In [1]: import numpy as np

In [2]: from numpy import linalg as LA

In [3]: np.set_printoptions(precision=3, suppress=True, linewidth=140)

In [4]: tidy = lambda a: np.round(a, 3) + 0

In [5]: W0 = np.load("x.npy")

In [6]: W0
Out[6]: 
array([[ 3,  0,  0,  0,  0],
       [ 0, -2,  5, -5,  0],
       [ 0, -3, -5,  0, -1],
       [ 0,  5,  2, -1, -3],
       [ 0,  5,  1,  0,  1]])

In [7]: q, Rm = LA.qr(W0)

In [8]: tidy(q.T @ q)
Out[8]: 
array([[1., 0., 0., 0., 0.],
       [0., 1., 0., 0., 0.],
       [0., 0., 1., 0., 0.],
       [0., 0., 0., 1., 0.],
       [0., 0., 0., 0., 1.]])

In [9]: tidy(Rm)
Out[9]: 
array([[ 3.   ,  0.   ,  0.   ,  0.   ,  0.   ],
       [ 0.   ,  7.937,  2.52 ,  0.63 , -0.882],
       [ 0.   ,  0.   ,  6.975, -4.099,  0.319],
       [ 0.   ,  0.   ,  0.   ,  2.967,  1.638],
       [ 0.   ,  0.   ,  0.   ,  0.   ,  2.727]])

In [10]: np.allclose(Rm.T @ Rm, W0.T @ W0)
Out[10]: True

In [11]: tidy(np.abs(np.diag(Rm)))
Out[11]: array([3.   , 7.937, 6.975, 2.967, 2.727])

In [12]: vec = np.array([-2, 3, 3, -2, -3])

In [13]: h = np.maximum(W0 @ vec, 0)

In [14]: tidy(np.tanh(W0 @ vec))
Out[14]: array([-1.,  1., -1.,  1.,  1.])

In [15]: np.flatnonzero(h > 1e-9)
Out[15]: array([1, 3, 4])

In [16]: h
Out[16]: array([ 0, 19,  0, 32, 15])

In [17]: W0 * (h > 1e-9)[:, None]
Out[17]: 
array([[ 0,  0,  0,  0,  0],
       [ 0, -2,  5, -5,  0],
       [ 0,  0,  0,  0,  0],
       [ 0,  5,  2, -1, -3],
       [ 0,  5,  1,  0,  1]])

In [18]: LA.matrix_power(W0, 4)
Out[18]: 
array([[   81,     0,     0,     0,     0],
       [    0,   -44,  1575, -1825,  -570],
       [    0, -1004,  -405,   -85,   166],
       [    0,  2336,  1428,   236,  -272],
       [    0,  1524,   299,   795,    54]])

In [19]: tidy(LA.det(W0))
Out[19]: np.float64(-1344.0)

In [20]: np.trace(W0)
Out[20]: np.int64(-4)

In [21]: np.allclose(W0 @ W0.T, W0.T @ W0)
Out[21]: False

In [22]: np.allclose(W0, W0.T)
Out[22]: False

In [23]: (W0 + W0.T) / 2
Out[23]: 
array([[ 3. ,  0. ,  0. ,  0. ,  0. ],
       [ 0. , -2. ,  1. ,  0. ,  2.5],
       [ 0. ,  1. , -5. ,  1. ,  0. ],
       [ 0. ,  0. ,  1. , -1. , -1.5],
       [ 0. ,  2.5,  0. , -1.5,  1. ]])

In [24]: tidy(np.sort(np.abs(LA.eigvals(W0))))
Out[24]: array([2.381, 3.   , 3.662, 7.169, 7.169])

In [25]: M2 = W0[0, 0] * W0[1:] - np.outer(W0[1:, 0], W0[0])

In [26]: M2
Out[26]: 
array([[  0,  -6,  15, -15,   0],
       [  0,  -9, -15,   0,  -3],
       [  0,  15,   6,  -3,  -9],
       [  0,  15,   3,   0,   3]])

In [27]: np.flatnonzero(~M2.round(6).any(axis=1))
Out[27]: array([], dtype=int64)

In [28]: W0[:, 0] / W0[0, 0]
Out[28]: array([1., 0., 0., 0., 0.])

In [29]: LA.matrix_rank(M2), LA.matrix_rank(W0)
Out[29]: (np.int64(4), np.int64(5))

In [30]: rng = np.random.default_rng(891)

In [31]: labels = rng.permutation(5)

In [32]: labels
Out[32]: array([2, 0, 1, 3, 4])

In [33]: M2 = W0[labels][:, labels]

In [34]: np.allclose(M2, W0)
Out[34]: False

In [35]: np.trace(M2)
Out[35]: np.int64(-4)

In [36]: m1 = np.loadtxt("run0.csv", delimiter=",")

In [37]: m1
Out[37]: 
array([[ -9.416,  -8.653,   6.366,  -3.078,   8.942],
       [-14.749, -15.065,   4.227,  -2.263,  -3.393],
       [  0.279,  -0.237,   0.079,   0.17 ,  -0.198]])

In [38]: def softmax(z):
    ...:     e = np.exp(z - z.max(axis=-1, keepdims=True))
    ...:     return e / e.sum(axis=-1, keepdims=True)
    ...: 

In [39]: tidy(softmax(m1[2]))
Out[39]: array([0.254, 0.152, 0.208, 0.228, 0.158])

In [40]: tidy(softmax(m1[2] + 5))
Out[40]: array([0.254, 0.152, 0.208, 0.228, 0.158])

In [41]: softmax(m1).sum(axis=1)
Out[41]: array([1., 1., 1.])

In [42]: tidy(softmax(10 * m1[2]))
Out[42]: array([0.673, 0.004, 0.091, 0.226, 0.006])

In [43]: scores = m1 @ m1.T / np.sqrt(5)

In [44]: tidy(softmax(scores))
Out[44]: 
array([[1.   , 0.   , 0.   ],
       [0.   , 1.   , 0.   ],
       [0.14 , 0.417, 0.443]])

In [45]: M2 = m1 / np.sqrt((m1 ** 2).mean(axis=1, keepdims=True))

In [46]: LA.matrix_rank(m1 - m1.mean(axis=1, keepdims=True))
Out[46]: np.int64(3)

In [47]: LA.matrix_rank(M2) == LA.matrix_rank(m1)
Out[47]: np.True_

In [48]: LA.norm(m1, axis=1).argmax()
Out[48]: np.int64(1)

In [49]: tidy(LA.norm(m1, 1)), tidy(LA.norm(m1, np.inf))
Out[49]: (np.float64(24.444), np.float64(39.697))

In [50]: tidy(LA.norm(m1, "nuc"))
Out[50]: np.float64(36.284)

In [51]: tidy(LA.norm(m1[0], 1)), tidy(LA.norm(m1[0], np.inf))
Out[51]: (np.float64(36.455), np.float64(9.416))

In [52]: tidy(LA.norm(m1, axis=0))
Out[52]: array([17.501, 17.375,  7.642,  3.824,  9.566])

In [53]: tidy(softmax(W0[4]))
Out[53]: array([0.006, 0.952, 0.017, 0.006, 0.017])

In [54]: tidy(softmax(10 * W0[4]))
Out[54]: array([0., 1., 0., 0., 0.])

In [55]: scores = W0 @ W0.T / np.sqrt(5)

In [56]: tidy(softmax(scores))
Out[56]: 
array([[0.933, 0.017, 0.017, 0.017, 0.017],
       [0.   , 1.   , 0.   , 0.   , 0.   ],
       [0.   , 0.   , 1.   , 0.   , 0.   ],
       [0.   , 0.   , 0.   , 0.999, 0.001],
       [0.   , 0.   , 0.   , 0.207, 0.793]])

In [57]: softmax(scores).round(6).argmax(axis=1)
Out[57]: array([0, 1, 2, 3, 4])

In [58]: U, sig, VT = LA.svd(m1)

In [59]: tidy(sig)
Out[59]: array([25.968,  9.908,  0.408])

In [60]: M2 = U[:, :2] @ np.diag(sig[:2]) @ VT[:2]

In [61]: tidy(LA.norm(m1 - M2, 2)), tidy(sig[2])
Out[61]: (np.float64(0.408), np.float64(0.408))

In [62]: tidy(np.abs(m1 - M2).max())
Out[62]: np.float64(0.264)

In [63]: tidy(M2)
Out[63]: 
array([[ -9.421,  -8.649,   6.363,  -3.08 ,   8.942],
       [-14.746, -15.067,   4.228,  -2.262,  -3.393],
       [  0.015,  -0.001,  -0.068,   0.031,  -0.191]])

In [64]: LA.matrix_rank(m1, rtol=0.05)
Out[64]: np.int64(2)

In [65]: tidy(LA.norm(m1 - M2) / LA.norm(m1))
Out[65]: np.float64(0.015)

In [66]: K = np.load("out10.npy")

In [67]: tidy(K)
Out[67]: 
array([[  8.253,  -2.253,   4.376],
       [  0.096,   5.904,   3.016],
       [ 10.589,  -4.589,   4.765],
       [  5.961,   0.039,   3.994],
       [  1.785,   4.215,   3.298],
       [  6.103,  -0.103,   4.017],
       [ 16.974, -10.974,   5.829],
       [ -0.189,   6.189,   2.969],
       [  9.146,  -3.146,   4.524],
       [ 13.843,  -7.843,   5.307],
       [ 15.509,  -9.509,   5.585],
       [ -1.638,   7.638,   2.727],
       [  3.932,   2.068,   3.655],
       [ -1.673,   7.673,   2.721],
       [ 10.944,  -4.944,   4.824],
       [  7.498,  -1.498,   4.25 ],
       [  5.589,   0.411,   3.932],
       [ -6.901,  12.901,   1.85 ],
       [ -0.095,   6.095,   2.984],
       [  3.208,   2.792,   3.535],
       [ -3.873,   9.873,   2.354],
       [  7.23 ,  -1.23 ,   4.205],
       [  4.954,   1.046,   3.826],
       [  4.884,   1.116,   3.814],
       [ -3.387,   9.387,   2.435],
       [ -9.037,  15.037,   1.494],
       [ -2.941,   8.941,   2.51 ],
       [  8.016,  -2.016,   4.336],
       [  7.571,  -1.571,   4.262]])

In [68]: labels = K[:, 2] > np.median(K[:, 2])

In [69]: r0 = K[labels].mean(axis=0) - K[~labels].mean(axis=0)

In [70]: np.argsort(-np.abs(r0).round(6), kind="stable")
Out[70]: array([0, 1, 2])

In [71]: tidy((((K - K.mean(axis=0)) @ r0 > 0) == labels).mean())
Out[71]: np.float64(0.931)
